$ python -q
>>> import numpy as np
>>> from numpy import linalg as LA
>>> np.set_printoptions(precision=4, suppress=True, linewidth=200)
>>> def tidy(a):
...     return np.round(a, 4) + 0
... 
>>> F = np.load("case13.npy")
>>> F
array([[1, 3],
       [3, 1]])
>>> # symmetric, so the eigenvalues are real
>>> ev, evecs = LA.eig(F)
>>> tidy(np.sort(LA.eigvals(F @ F)))
array([ 4., 16.])
>>> tidy(np.sort(LA.eigvals(F.T)))
array([-2.,  4.])
>>> tidy(ev)
array([ 4., -2.])
>>> ev, evecs = LA.eigh(F)
>>> tidy(LA.eigvalsh(F + -3 * np.eye(2)))
array([-5.,  1.])
>>> tidy(evecs.T @ F @ evecs)
array([[-2.,  0.],
       [ 0.,  4.]])
>>> tidy(LA.svd(F, compute_uv=False))
array([4., 2.])
>>> ev.sum(), np.trace(F)
(np.float64(2.0), np.int64(2))
>>> tidy(np.abs(evecs[:, -1]))
array([0.7071, 0.7071])
>>> tidy(evecs.T @ evecs)
array([[1., 0.],
       [0., 1.]])
>>> tidy(LA.eigvalsh(F @ F))
array([ 4., 16.])
>>> np.abs(evecs[:, -1]).round(6).argmax()
np.int64(0)
>>> np.unique(ev.round(6) + 0, return_counts=True)[1]
array([1, 1])
>>> ev, evecs = LA.eigh(F)
>>> x = np.array([3, 3])
>>> tidy(evecs * np.abs(ev) @ evecs.T)
array([[3., 1.],
       [1., 3.]])
>>> x @ F @ x / (x @ x), ev[0], ev[-1]
(np.float64(4.0), np.float64(-2.0), np.float64(4.0))
>>> tidy(evecs * np.maximum(ev, 0) @ evecs.T)
array([[2., 2.],
       [2., 2.]])
>>> (np.sign(evecs[:, -1].round(6)) == np.sign(evecs[0, -1].round(6))).astype(int)
array([1, 1])
